% python3 -q
>>> import numpy as np
>>> np.set_printoptions(precision=3, suppress=True, linewidth=200, sign=" ")
>>> X = np.load("sample12.npy")
>>> print(X)
[[ 0 -5  4 -8  1  0  5 -3  0 -4 -4  0  2 -1  2 -4]
 [ 5  0  9  3  8 -1  4 -8 -1 -5 -1 -3  2  3  3  2]
 [-4 -9  0  0  2  0  1 -1 -4  0 -2 -5  2 -3  6  4]
 [ 8 -3  0  0  4  1  3  2 -2  1  4  2  5  2  3 -3]
 [-1 -8 -2 -4  0 -5 -7  1 -3 -6  4  2 -1 -5 -8  0]
 [ 0  1  0 -1  5  0  4  0  4 -1 -7  7 -2 -6  2  8]
 [-5 -4 -1 -3  7 -4  0 -1 -5 -1 -6  5  4  2  6 -7]
 [ 3  8  1 -2 -1  0  1  0  4 -4 -3  1 -1  3 -1 -5]
 [ 0  1  4  2  3 -4  5 -4  0 -6  2  1  2  0 -1  1]
 [ 4  5  0 -1  6  1  1  4  6  0  3  8 -1  0 -4  0]
 [ 4  1  2 -4 -4  7  6  3 -2 -3  0  6 -8 -3 -4 -1]
 [ 0  3  5 -2 -2 -7 -5 -1 -1 -8 -6  0 -7  0 -6 -8]
 [-2 -2 -2 -5  1  2 -4  1 -2  1  8  7  0 -4  3  2]
 [ 1 -3  3 -2  5  6 -2 -3  0  0  3  0  4  0 -2  3]
 [-2 -3 -6 -3  8 -2 -6  1  1  4  4  6 -3  2  0  0]
 [ 4 -2 -4  3  0 -8  7  5 -1  0  1  8 -2 -3  0  0]]
>>> # skew, so no eigenvalue has a real part
>>> u = np.array([1, 3, 1])
>>> print(np.convolve(X[4], u))
[ -1 -11 -27 -18 -14  -9 -22 -25  -7 -14 -17   8   9  -6 -24 -29  -8   0]
>>> print(np.cross(X[4, :3], X[1, :3]))
[-72  -1  40]
>>> arr = np.array([[5, 0, 0, 0, 0, 0, 0],
...     [-3, 2, 0, 0, 0, 0, 0],
...     [-1, 6, -3, 0, 0, 0, 0],
...     [-9, 2, 4, 8, 0, 0, 0],
...     [0, 9, 9, -6, -3, 0, 0],
...     [-2, 3, -2, -6, -4, -8, 0],
...     [6, -6, -7, -8, 1, -1, -8]])
>>> # triangular: eigenvalues sit on the diagonal
>>> left, sigma, Vt = np.linalg.svd(arr, full_matrices=False)
>>> print(np.cumsum(sigma ** 2) / np.sum(sigma ** 2))
[ 0.487  0.778  0.901  0.95   0.991  1.     1.   ]
>>> print(left.shape, sigma.shape, Vt.shape)
(7, 7) (7,) (7, 7)
>>> print(np.round(Vt @ Vt.T, 3) + 0)
[[ 1.  0.  0.  0.  0.  0.  0.]
 [ 0.  1.  0.  0.  0.  0.  0.]
 [ 0.  0.  1.  0.  0.  0.  0.]
 [ 0.  0.  0.  1.  0.  0.  0.]
 [ 0.  0.  0.  0.  1.  0.  0.]
 [ 0.  0.  0.  0.  0.  1.  0.]
 [ 0.  0.  0.  0.  0.  0.  1.]]
>>> mat = np.load("test19.npy")
>>> print(mat)
[[ 1 -5  0  0]
 [-1 -2  0  0]
 [ 0  0  1 -5]
 [ 0  0 -1 -2]]
>>> # 2 blocks once reordered
>>> u, r1 = mat[2], mat[0]
>>> print(u @ r1)
0
>>> print(u @ u)
26
>>> pr = (u @ r1) / (u @ u) * u
>>> print(r1 - pr)
[ 1. -5.  0.  0.]
>>> print(np.outer(u, r1))
[[ 0  0  0  0]
 [ 0  0  0  0]
 [ 1 -5  0  0]
 [-5 25  0  0]]
>>> def softmax(z):
...     e = np.exp(z - z.max(axis=-1, keepdims=True))
...     return e / e.sum(axis=-1, keepdims=True)
... 
>>> print(np.round(softmax(10 * mat[0]), 3) + 0)
[ 1.  0.  0.  0.]
>>> S = mat @ mat.T / np.sqrt(4)
>>> print(np.round(softmax(S), 3) + 0)
[[ 1.     0.     0.     0.   ]
 [ 0.864  0.117  0.01   0.01 ]
 [ 0.     0.     1.     0.   ]
 [ 0.01   0.01   0.864  0.117]]
>>> print(np.round(softmax(S + np.triu(np.full(S.shape, -np.inf), 1)), 3) + 0)
[[ 1.     0.     0.     0.   ]
 [ 0.881  0.119  0.     0.   ]
 [ 0.     0.     1.     0.   ]
 [ 0.01   0.01   0.864  0.117]]
>>> A2 = mat[0, 0] * mat[1:] - np.outer(mat[1:, 0], mat[0])
>>> print(A2)
[[ 0 -7  0  0]
 [ 0  0  1 -5]
 [ 0  0 -1 -2]]
>>> print(np.flatnonzero(~A2.round(6).any(axis=1)))
[]
>>> Q, _ = np.linalg.qr(np.array([[-1.0, -0.2, 0.5, 0.0, -0.3, 0.1, 0.9],
...     [0.2, -0.6, 1.9, -0.5, -1.5, -1.6, -0.3],
...     [0.2, 0.3, 0.9, 1.5, 1.4, 0.8, -1.3],
...     [0.2, 1.9, 0.0, -0.9, 0.3, -0.1, -0.8],
...     [-0.7, 1.1, 0.6, 0.0, 0.0, -2.4, 0.3],
...     [0.0, 0.9, 0.1, 0.2, -1.0, 0.4, -0.2],
...     [-0.6, 0.5, 0.8, 0.4, 0.4, -0.8, 1.4]]))
>>> w = np.array([2, 2, 2, 2, 1, 0, 1])
>>> K = Q @ np.diag(w) @ Q.T
>>> print(K)
[[ 1.214  0.019 -0.287 -0.412  0.694 -0.196  0.272]
 [ 0.019  1.983  0.028  0.054 -0.046 -0.099  0.044]
 [-0.287  0.028  1.816 -0.202  0.145  0.159  0.19 ]
 [-0.412  0.054 -0.202  1.666  0.457  0.162 -0.007]
 [ 0.694 -0.046  0.145  0.457  0.919  0.271  0.29 ]
 [-0.196 -0.099  0.159  0.162  0.271  1.117  0.085]
 [ 0.272  0.044  0.19  -0.007  0.29   0.085  1.284]]
>>> # looks like rank 6
>>> rk = np.linalg.matrix_rank(K)
>>> print(rk)
6
>>> ns = np.linalg.svd(K)[2][rk:].T
>>> print([int(np.linalg.matrix_rank(K[:, :j + 1])) for j in range(7)])
[1, 2, 3, 4, 5, 6, 6]
>>> print(ns.shape)
(7, 1)
>>> print(np.round(K @ ns, 3) + 0)
[[ 0.]
 [ 0.]
 [ 0.]
 [ 0.]
 [ 0.]
 [ 0.]
 [ 0.]]
>>> print(np.linalg.matrix_rank(K.T @ K), np.linalg.matrix_rank(K @ K.T))
6 6
>>> print(np.allclose(K @ ns, 0))
True
>>> print(ns[:, 0] / ns[np.abs(ns[:, 0]).round(6).argmax(), 0])
[-0.841  0.034 -0.243 -0.485  1.    -0.283  0.004]
>>> print(np.round(np.linalg.norm(K, 2), 3))
2.0
>>> print(np.linalg.norm(K, axis=0))
[ 1.524  1.987  1.872  1.796  1.31   1.196  1.361]
>>> print(np.round(K[2] @ K[0], 3))
-0.665
>>> t = np.radians(135)
>>> Rm = np.eye(7)
>>> Rm[0, 0] = Rm[6, 6] = np.cos(t)
>>> Rm[0, 6], Rm[6, 0] = -np.sin(t), np.sin(t)
>>> print(Rm)
[[-0.707  0.     0.     0.     0.     0.    -0.707]
 [ 0.     1.     0.     0.     0.     0.     0.   ]
 [ 0.     0.     1.     0.     0.     0.     0.   ]
 [ 0.     0.     0.     1.     0.     0.     0.   ]
 [ 0.     0.     0.     0.     1.     0.     0.   ]
 [ 0.     0.     0.     0.     0.     1.     0.   ]
 [ 0.707  0.     0.     0.     0.     0.    -0.707]]
>>> A2 = K @ Rm.T
>>> print(np.abs(A2 - K).max(axis=0))
[ 2.266  0.     0.     0.     0.     0.     1.999]
>>> print(A2)
[[-1.051  0.019 -0.287 -0.412  0.694 -0.196  0.666]
 [-0.045  1.983  0.028  0.054 -0.046 -0.099 -0.017]
 [ 0.069  0.028  1.816 -0.202  0.145  0.159 -0.338]
 [ 0.296  0.054 -0.202  1.666  0.457  0.162 -0.286]
 [-0.696 -0.046  0.145  0.457  0.919  0.271  0.286]
 [ 0.079 -0.099  0.159  0.162  0.271  1.117 -0.199]
 [-1.1    0.044  0.19  -0.007  0.29   0.085 -0.715]]
>>> print(round(np.linalg.det(Rm), 3), round(float(np.trace(Rm)), 3))
1.0 3.586
>>> print(np.allclose(np.linalg.norm(K, axis=1), np.linalg.norm(A2, axis=1)))
True
>>> print(np.allclose(K @ K.T, A2 @ A2.T))
True
